In [1]: import numpy as np

In [2]: np.set_printoptions(suppress=True, linewidth=120)

In [3]: K = np.loadtxt("a.csv", delimiter=",")

In [4]: print(K)
[[-0.28  0.49  0.77 -0.84 -0.21]
 [-0.16  0.28  0.44 -0.48 -0.12]
 [-0.36  0.63  0.99 -1.08 -0.27]
 [ 0.04 -0.07 -0.11  0.12  0.03]
 [ 0.16 -0.28 -0.44  0.48  0.12]]

In [5]: print([round(float(x), 2) for x in np.linalg.svd(K, compute_uv=False)[:3]])
[2.35, 0.0, 0.0]

In [6]: print(np.argsort(-np.linalg.norm(K, axis=0).round(6), kind="stable")[:3])
[3 2 1]

In [7]: rank = np.linalg.matrix_rank(K)

In [8]: print(rank)
1

In [9]: ns = np.linalg.svd(K)[2][rank:].T

In [10]: print([int(np.linalg.matrix_rank(K[:, :j + 1])) for j in range(5)])
[1, 1, 1, 1, 1]

In [11]: print(np.linalg.matrix_rank(K.T @ K), np.linalg.matrix_rank(K @ K.T))
1 1

In [12]: rng = np.random.default_rng(73295)

In [13]: lab = rng.permutation(5)

In [14]: print(lab)
[4 1 3 0 2]

In [15]: Y = K[lab][:, lab]

In [16]: print(np.round(np.linalg.det(Y), 2), np.round(np.linalg.det(K[lab]), 2))
-0.0 0.0

In [17]: print(Y)
[[ 0.12 -0.28  0.48  0.16 -0.44]
 [-0.12  0.28 -0.48 -0.16  0.44]
 [ 0.03 -0.07  0.12  0.04 -0.11]
 [-0.21  0.49 -0.84 -0.28  0.77]
 [-0.27  0.63 -1.08 -0.36  0.99]]

In [18]: print(np.diag(Y))
[ 0.12  0.28  0.12 -0.28  0.99]

In [19]: print(np.round(np.sort(np.abs(np.linalg.eigvals(Y))), 2) + 0)
[0.   0.   0.   0.   1.23]

In [20]: left, sig, Vh = np.linalg.svd(K, full_matrices=False)

In [21]: print(left.shape, sig.shape, Vh.shape)
(5, 5) (5,) (5, 5)

In [22]: print(np.abs(left[:, 0]).round(6).argmax())
2

In [23]: print(np.round(np.sqrt((sig ** 2).sum()), 2), round(float(np.linalg.norm(K)), 2))
2.35 2.35

In [24]: F = np.loadtxt("w.csv", delimiter=",")

In [25]: print(F)
[[ 0.06  0.    0.01  0.03]
 [ 0.29 -1.03  1.92  1.16]
 [ 0.31 -1.03  1.88  1.2 ]
 [ 0.59 -2.    3.81  2.41]
 [-0.01  0.   -0.05  0.03]
 [ 0.28 -0.97  1.89  1.19]
 [ 0.58 -2.    3.81  2.4 ]
 [ 0.    0.   -0.01  0.04]
 [ 0.02  0.    0.02  0.02]
 [ 0.3  -1.01  1.88  1.2 ]
 [ 0.28 -1.02  1.89  1.2 ]
 [ 0.31 -0.99  1.86  1.22]
 [ 0.32 -1.01  1.95  1.22]
 [ 0.62 -2.01  3.81  2.41]
 [ 0.36 -1.02  1.89  1.18]
 [ 0.01 -0.04 -0.01  0.03]
 [ 0.    0.01  0.01  0.03]
 [ 0.3  -1.04  1.87  1.2 ]]

In [26]: Y = np.array([[2, 1], [3, 2], [5, 0], [4, 2], [5, 5]])

In [27]: print(np.vstack([K, Y.T]).shape)
(7, 5)

In [28]: print(np.linalg.matrix_rank(K @ Y))
1

In [29]: print(np.linalg.matrix_rank(np.vstack([K, Y.T])))
3

In [30]: print(np.round(np.einsum("ij->j", K), 2))
[-0.6   1.05  1.65 -1.8  -0.45]

In [31]: print(np.round(Y.T @ K.T, 2))
[[ 0.35  0.2   0.45 -0.05 -0.2 ]
 [-2.03 -1.16 -2.61  0.29  1.16]]

In [32]: q, vecs = np.linalg.qr(F[:, :2])[0], np.linalg.qr(F[:, 2:])[0]

In [33]: sig = np.linalg.svd(q.T @ vecs, compute_uv=False)

In [34]: print(sig.round(2))
[1.   0.12]

In [35]: print(round(np.linalg.norm(q @ q.T - vecs @ vecs.T, 2), 2))
0.99

In [36]: print(np.round(np.degrees(np.arccos(sig.clip(0, 1))), 2))
[ 1.15 83.2 ]

In [37]: q, Rm = np.linalg.qr(F)

In [38]: print(np.round(np.trace(q @ q.T), 2))
4.0

In [39]: print(Rm.round(2))
[[-1.38  4.6  -8.68 -5.49]
 [ 0.    0.33 -0.6  -0.36]
 [ 0.    0.    0.19  0.08]
 [ 0.    0.    0.   -0.11]]

In [40]: print(round(abs(Rm[0, 0]), 2), np.round(np.linalg.norm(F[:, 0]), 2))
1.38 1.38

In [41]: print(np.round(q.T @ q, 2) + 0)
[[1. 0. 0. 0.]
 [0. 1. 0. 0.]
 [0. 0. 1. 0.]
 [0. 0. 0. 1.]]
